>>> import numpy as np
>>> from numpy import linalg as LA
>>> np.set_printoptions(suppress=True, linewidth=200)
>>> feats = np.load("out8.npy")
>>> feats
array([[ 3.05,  2.  ,  2.  , -3.  ,  2.  ,  3.  ,  3.  ,  2.  ,  2.  ],
       [ 0.  , -1.95, -3.  , -3.  , -3.  ,  0.  ,  2.  , -2.  ,  1.  ],
       [-2.  ,  3.  ,  1.05,  0.  ,  2.  ,  3.  ,  0.  ,  1.  ,  2.  ],
       [ 0.  ,  0.  ,  0.  , -0.95,  0.  , -3.  , -2.  , -3.  ,  0.  ],
       [-1.  ,  3.  , -3.  , -1.  , -1.95,  1.  ,  3.  , -1.  , -1.  ],
       [-1.  ,  2.  ,  1.  ,  2.  ,  1.  ,  3.05, -2.  ,  3.  ,  2.  ],
       [-2.  ,  2.  ,  1.  ,  3.  ,  0.  ,  1.  ,  1.05,  3.  ,  0.  ],
       [-1.  ,  1.  ,  2.  ,  0.  , -3.  ,  0.  ,  1.  ,  3.05, -2.  ],
       [ 3.  ,  2.  ,  2.  , -3.  ,  2.  ,  3.  ,  3.  ,  2.  ,  2.05]])
>>> rng = np.random.default_rng(519)
>>> idx = rng.permutation(9)
>>> idx
array([1, 2, 8, 5, 4, 0, 7, 3, 6])
>>> B = feats[idx][:, idx]
>>> np.diag(B)
array([-1.95,  1.05,  2.05,  3.05, -1.95,  3.05,  3.05, -0.95,  1.05])
>>> round(float(LA.det(B)), 2), round(LA.det(feats[idx]), 2)
(468.59, np.float64(-468.59))
>>> B
array([[-1.95, -3.  ,  1.  ,  0.  , -3.  ,  0.  , -2.  , -3.  ,  2.  ],
       [ 3.  ,  1.05,  2.  ,  3.  ,  2.  , -2.  ,  1.  ,  0.  ,  0.  ],
       [ 2.  ,  2.  ,  2.05,  3.  ,  2.  ,  3.  ,  2.  , -3.  ,  3.  ],
       [ 2.  ,  1.  ,  2.  ,  3.05,  1.  , -1.  ,  3.  ,  2.  , -2.  ],
       [ 3.  , -3.  , -1.  ,  1.  , -1.95, -1.  , -1.  , -1.  ,  3.  ],
       [ 2.  ,  2.  ,  2.  ,  3.  ,  2.  ,  3.05,  2.  , -3.  ,  3.  ],
       [ 1.  ,  2.  , -2.  ,  0.  , -3.  , -1.  ,  3.05,  0.  ,  1.  ],
       [ 0.  ,  0.  ,  0.  , -3.  ,  0.  ,  0.  , -3.  , -0.95, -2.  ],
       [ 2.  ,  1.  ,  0.  ,  1.  ,  0.  , -2.  ,  3.  ,  3.  ,  1.05]])
>>> np.round(np.sort(np.abs(LA.eigvals(B))), 2)
array([0.05, 0.42, 3.47, 3.47, 3.66, 4.32, 4.32, 5.2 , 5.2 ])
>>> r0, g = feats[2], feats[3]
>>> round(float(r0 @ r0), 2)
32.1
>>> pr = (r0 @ g) / (r0 @ r0) * r0
>>> LA.matrix_rank(np.outer(r0, g))
np.int64(1)
>>> round(float(LA.norm(r0 + g) ** 2 + LA.norm(r0 - g) ** 2), 2)
110.01
>>> np.round(g - pr, 2)
array([-0.75,  1.12,  0.39, -0.95,  0.75, -1.88, -2.  , -2.63,  0.75])
>>> (feats + feats.T) / 2
array([[ 3.05,  1.  ,  0.  , -1.5 ,  0.5 ,  1.  ,  0.5 ,  0.5 ,  2.5 ],
       [ 1.  , -1.95,  0.  , -1.5 ,  0.  ,  1.  ,  2.  , -0.5 ,  1.5 ],
       [ 0.  ,  0.  ,  1.05,  0.  , -0.5 ,  2.  ,  0.5 ,  1.5 ,  2.  ],
       [-1.5 , -1.5 ,  0.  , -0.95, -0.5 , -0.5 ,  0.5 , -1.5 , -1.5 ],
       [ 0.5 ,  0.  , -0.5 , -0.5 , -1.95,  1.  ,  1.5 , -2.  ,  0.5 ],
       [ 1.  ,  1.  ,  2.  , -0.5 ,  1.  ,  3.05, -0.5 ,  1.5 ,  2.5 ],
       [ 0.5 ,  2.  ,  0.5 ,  0.5 ,  1.5 , -0.5 ,  1.05,  2.  ,  1.5 ],
       [ 0.5 , -0.5 ,  1.5 , -1.5 , -2.  ,  1.5 ,  2.  ,  3.05,  0.  ],
       [ 2.5 ,  1.5 ,  2.  , -1.5 ,  0.5 ,  2.5 ,  1.5 ,  0.  ,  2.05]])
>>> LA.determinant(feats)
Traceback (most recent call last):
  File "<python-input-20>", line 1, in <module>
    LA.determinant(feats)
    ^^^^^^^^^^^^^^
AttributeError: module 'numpy.linalg' has no attribute 'determinant'
>>> np.round(np.sort(np.abs(LA.eigvals(feats))), 2)
array([0.05, 0.42, 3.47, 3.47, 3.66, 4.32, 4.32, 5.2 , 5.2 ])
>>> (feats - feats.T) / 2
array([[ 0. ,  1. ,  2. , -1.5,  1.5,  2. ,  2.5,  1.5, -0.5],
       [-1. ,  0. , -3. , -1.5, -3. , -1. ,  0. , -1.5, -0.5],
       [-2. ,  3. ,  0. ,  0. ,  2.5,  1. , -0.5, -0.5,  0. ],
       [ 1.5,  1.5,  0. ,  0. ,  0.5, -2.5, -2.5, -1.5,  1.5],
       [-1.5,  3. , -2.5, -0.5,  0. ,  0. ,  1.5,  1. , -1.5],
       [-2. ,  1. , -1. ,  2.5,  0. ,  0. , -1.5,  1.5, -0.5],
       [-2.5,  0. ,  0.5,  2.5, -1.5,  1.5,  0. ,  1. , -1.5],
       [-1.5,  1.5,  0.5,  1.5, -1. , -1.5, -1. ,  0. , -2. ],
       [ 0.5,  0.5,  0. , -1.5,  1.5,  0.5,  1.5,  2. ,  0. ]])
>>> K = np.loadtxt("x.csv", delimiter=",")
>>> K
array([[ 1.19, -0.12, -1.47, -1.23, -1.5 ,  0.19, -0.79,  1.74, -0.86, -0.62, -0.83],
       [-0.34,  0.27,  0.17, -0.69, -0.52,  0.31, -0.34,  0.94,  0.51, -0.53,  0.26],
       [ 0.5 , -0.9 , -0.88, -0.88, -0.72, -0.18, -0.37,  1.08, -0.14,  0.02,  0.13],
       [ 0.52, -1.44, -0.4 ,  0.51,  0.21, -1.85,  0.04,  0.63, -1.27, -0.07,  0.25],
       [ 0.4 ,  1.31, -0.08, -0.8 ,  0.  , -0.07, -0.46,  0.59, -0.07, -0.62, -0.3 ],
       [-0.42,  0.52,  1.11,  0.75,  0.79, -0.19,  0.49, -1.52,  0.13,  0.18,  0.41],
       [ 0.42,  0.49, -0.72,  0.23, -0.07, -0.05,  0.42, -0.15, -0.48,  0.27,  0.15],
       [-0.87,  0.01, -1.07,  0.99, -0.07,  0.  ,  0.81, -0.69, -0.79,  0.23,  0.  ],
       [-0.61,  0.26, -0.46,  0.69, -0.02, -0.71,  1.16, -0.99, -0.89, -0.46, -0.37]])
>>> Uu, sv, VT = LA.svd(K, full_matrices=False)
>>> Uu.shape, sv.shape, VT.shape
((9, 9), (9,), (9, 11))
>>> np.round(np.sqrt((sv ** 2).sum()), 2), np.round(LA.norm(K), 2)
(np.float64(6.99), np.float64(6.99))
>>> np.round(np.cumsum(sv ** 2) / np.sum(sv ** 2), 2)
array([0.51, 0.76, 0.88, 0.94, 0.97, 0.99, 0.99, 1.  , 1.  ])
>>> sv.round(2)
array([5.  , 3.5 , 2.44, 1.72, 1.2 , 0.84, 0.59, 0.41, 0.29])
>>> np.allclose(Uu * sv @ VT, K)
True
>>> np.round(VT @ VT.T, 2) + 0
array([[1., 0., 0., 0., 0., 0., 0., 0., 0.],
       [0., 1., 0., 0., 0., 0., 0., 0., 0.],
       [0., 0., 1., 0., 0., 0., 0., 0., 0.],
       [0., 0., 0., 1., 0., 0., 0., 0., 0.],
       [0., 0., 0., 0., 1., 0., 0., 0., 0.],
       [0., 0., 0., 0., 0., 1., 0., 0., 0.],
       [0., 0., 0., 0., 0., 0., 1., 0., 0.],
       [0., 0., 0., 0., 0., 0., 0., 1., 0.],
       [0., 0., 0., 0., 0., 0., 0., 0., 1.]])
>>> (sv > 1e-8).sum()
np.int64(9)
